% ipython --no-banner

In [1]: import numpy as np

In [2]: np.set_printoptions(precision=1, suppress=True, linewidth=120, sign=" ")

In [3]: A = np.array([[-0.9, 1.1], [-1.3, 1.8], [-0.3, 0.6]])

In [4]: A
Out[4]: 
array([[-0.9,  1.1],
       [-1.3,  1.8],
       [-0.3,  0.6]])

In [5]: u, g = A[0], A[2]

In [6]: np.round(u @ g, 1)
Out[6]: np.float64(0.9)

In [7]: round(u @ u, 1)
Out[7]: np.float64(2.0)

In [8]: pr = (u @ g) / (u @ u) * u

In [9]: print(round((g - pr) @ u, 1))
0.0

In [10]: round(np.linalg.norm(u + g) ** 2 + np.linalg.norm(u - g) ** 2, 1)
Out[10]: np.float64(4.9)

In [11]: vec = np.array([0, -6])

In [12]: target = A @ vec

In [13]: np.round(np.linalg.solve(A.T @ A, A.T @ target), 1) + 0
Out[13]: array([ 0., -6.])

In [14]: np.round(np.linalg.pinv(A) @ A, 1) + 0
Out[14]: 
array([[ 1.,  0.],
       [ 0.,  1.]])

In [15]: rng = np.random.default_rng(99)

In [16]: target = target + 0.1 * rng.normal(size=3)

In [17]: print(target)
[ -6.6 -10.8  -3.6]

In [18]: beta, *_ = np.linalg.lstsq(A, target)

In [19]: beta.round()
Out[19]: array([-0., -6.])

In [20]: left, sig, VT = np.linalg.svd(A)

In [21]: print(sig)
[ 2.7  0.1]

In [22]: other = left[:, :1] @ np.diag(sig[:1]) @ VT[:1]

In [23]: print(other)
[[-0.8  1.1]
 [-1.3  1.8]
 [-0.4  0.5]]

In [24]: feats = np.loadtxt("test16.csv", delimiter=",")

In [25]: feats
Out[25]: 
array([[ 0.1,  0.2,  0.1],
       [ 0.2,  0.2,  0.4],
       [-0.8, -0.7, -1. ],
       [-0.4, -0.5, -0.2],
       [ 0.5,  0.2,  1. ],
       [ 0.1, -0.1,  0.9],
       [-0.3, -0.4, -0.4],
       [ 0.3,  0. ,  1. ],
       [ 0.2, -0.1,  1. ],
       [ 0.7,  0.8,  0.9],
       [-0.3, -0.5,  0.4],
       [-0.1, -0.1, -0.1],
       [-0.6, -0.4, -1. ],
       [-0.6, -0.7, -0.6],
       [-0.4, -0.5, -0.6],
       [-0.6, -0.6, -1. ],
       [-0.2, -0.1, -0.7],
       [-0.5, -0.7,  0. ],
       [-0.2,  0.1, -1. ],
       [ 0.4,  0.5,  0.5],
       [ 0.5,  0.5,  0.9],
       [ 0.1,  0.2,  0.1],
       [-0.4, -0.3, -1. ]])

In [26]: # row 21 repeats row 0

In [27]: idx = feats[:, 2] > np.median(feats[:, 2])

In [28]: u = feats[idx].mean(axis=0) - feats[~idx].mean(axis=0)

In [29]: u
Out[29]: array([ 0.7,  0.6,  1.3])

In [30]: D = np.linalg.norm(feats[:, None] - feats[None], axis=-1)

In [31]: np.linalg.norm(feats - feats.mean(axis=0), axis=1)
Out[31]: 
array([ 0.4,  0.6,  1.3,  0.5,  1.2,  0.9,  0.5,  1.1,  1.1,  1.5,  0.6,  0.1,  1.1,  1. ,  0.8,  1.2,  0.7,  0.7,
        1. ,  1. ,  1.3,  0.4,  1. ])

In [32]: D[11].round(6).argsort(kind="stable")[:4]
Out[32]: array([ 11,   0,  21,   6])

In [33]: np.unravel_index(D.round(6).argmax(), D.shape)
Out[33]: (np.int64(2), np.int64(9))

In [34]: D.shape
Out[34]: (23, 23)

In [35]: print(round(feats[4] @ feats[10], 1))
0.2

In [36]: np.round(np.linalg.norm(feats, "nuc"), 1)
Out[36]: np.float64(6.2)

In [37]: round(float(np.linalg.norm(feats) ** 2 / np.linalg.norm(feats, 2) ** 2), 1)
Out[37]: 1.2

In [38]: round(np.linalg.norm(feats[4], 1), 1), round(np.linalg.norm(feats[4], np.inf), 1)
Out[38]: (np.float64(1.7), np.float64(1.0))

In [39]: idx = rng.permutation(3)

In [40]: other = feats[:, idx] * rng.choice([-1, 1], 3)

In [41]: other
Out[41]: 
array([[ 0.1,  0.2, -0.1],
       [ 0.2,  0.2, -0.4],
       [-0.8, -0.7,  1. ],
       [-0.4, -0.5,  0.2],
       [ 0.5,  0.2, -1. ],
       [ 0.1, -0.1, -0.9],
       [-0.3, -0.4,  0.4],
       [ 0.3,  0. , -1. ],
       [ 0.2, -0.1, -1. ],
       [ 0.7,  0.8, -0.9],
       [-0.3, -0.5, -0.4],
       [-0.1, -0.1,  0.1],
       [-0.6, -0.4,  1. ],
       [-0.6, -0.7,  0.6],
       [-0.4, -0.5,  0.6],
       [-0.6, -0.6,  1. ],
       [-0.2, -0.1,  0.7],
       [-0.5, -0.7, -0. ],
       [-0.2,  0.1,  1. ],
       [ 0.4,  0.5, -0.5],
       [ 0.5,  0.5, -0.9],
       [ 0.1,  0.2, -0.1],
       [-0.4, -0.3,  1. ]])

In [42]: left, _, VT = np.linalg.svd(feats.T @ other)

In [43]: np.round(left @ VT, 1) + 0
Out[43]: 
array([[ 1.,  0.,  0.],
       [ 0.,  1.,  0.],
       [ 0.,  0., -1.]])

In [44]: print(np.round(np.linalg.lstsq(feats, other)[0], 1) + 0)
[[ 1.  0.  0.]
 [ 0.  1.  0.]
 [ 0.  0. -1.]]

In [45]: P = other @ np.linalg.solve(other.T @ other, other.T)

In [46]: np.round(np.linalg.eigvalsh(P), 1) + 0
Out[46]: 
array([ 0.,  0.,  0.,  0.,  0.,  0.,  0.,  0.,  0.,  0.,  0.,  0.,  0.,  0.,  0.,  0.,  0.,  0.,  0.,  0.,  1.,  1.,
        1.])

In [47]: np.round(np.diag(P), 1) + 0
Out[47]: 
array([ 0.1,  0. ,  0.2,  0.1,  0.3,  0.2,  0.1,  0.2,  0.2,  0.2,  0.2,  0. ,  0.2,  0.1,  0.1,  0.1,  0.1,  0.2,
        0.2,  0.1,  0.1,  0.1,  0.1])

In [48]: np.allclose(P @ P, P)
Out[48]: True

In [49]: W0 = np.load("case7.npy")

In [50]: W0
Out[50]: 
array([[ 0.8,  0.5,  0.2],
       [ 0.5, -0.6, -0.5],
       [ 0.2, -0.5,  0.8]])

In [51]: print(np.allclose(W0 @ W0.T, W0.T @ W0))
True

In [52]: np.round(np.abs(np.linalg.eigvals(W0)).max(), 1)
Out[52]: np.float64(1.0)

In [53]: round(np.linalg.det(W0), 1)
Out[53]: np.float64(-1.0)

In [54]: vec = np.array([1, 5, 3])

In [55]: print([p for p in range(1, 25) if np.allclose(np.linalg.matrix_power(W0, p), np.eye(3))])
[2, 4, 6, 8, 10, 12, 14, 16, 18, 20, 22, 24]

In [56]: round(np.linalg.norm(vec), 1), round(float(np.linalg.norm(W0 @ vec)), 1)
Out[56]: (np.float64(5.9), 5.9)

In [57]: vec = np.array([2, 1, 0])

In [58]: target = W0 @ vec

In [59]: beta, lr = np.zeros(3), 1 / np.linalg.norm(W0, 2) ** 2

In [60]: for i in range(300):
    ...:     beta -= lr * W0.T @ (W0 @ beta - target)
    ...:     if i % 50 == 0: print(i, round(np.linalg.norm(W0 @ beta - target), 1))
    ...: 
0 0.0
50 0.0
100 0.0
150 0.0
200 0.0
250 0.0

In [61]: beta.round(1) + 0
Out[61]: array([ 2.,  1.,  0.])

In [62]: np.round(np.linalg.cond(W0), 1)
Out[62]: np.float64(1.0)

In [63]: w, vecs = np.linalg.eigh(W0)

In [64]: vec = np.array([0, 7, 3])

In [65]: np.round(vecs * np.abs(w) @ vecs.T, 1) + 0
Out[65]: 
array([[ 1.,  0.,  0.],
       [ 0.,  1.,  0.],
       [ 0.,  0.,  1.]])

In [66]: round(float(vec @ W0 @ vec / (vec @ vec)), 1), w[0], w[-1]
Out[66]: (-0.8, np.float64(-1.0), np.float64(1.0))

In [67]: round(np.abs(W0).sum(axis=1).max(), 1), np.abs(w).max()
Out[67]: (np.float64(1.7), np.float64(1.0))

In [68]: vecs * np.maximum(w, 0) @ vecs.T
Out[68]: 
array([[ 0.9,  0.3,  0.1],
       [ 0.3,  0.2, -0.3],
       [ 0.1, -0.3,  0.9]])
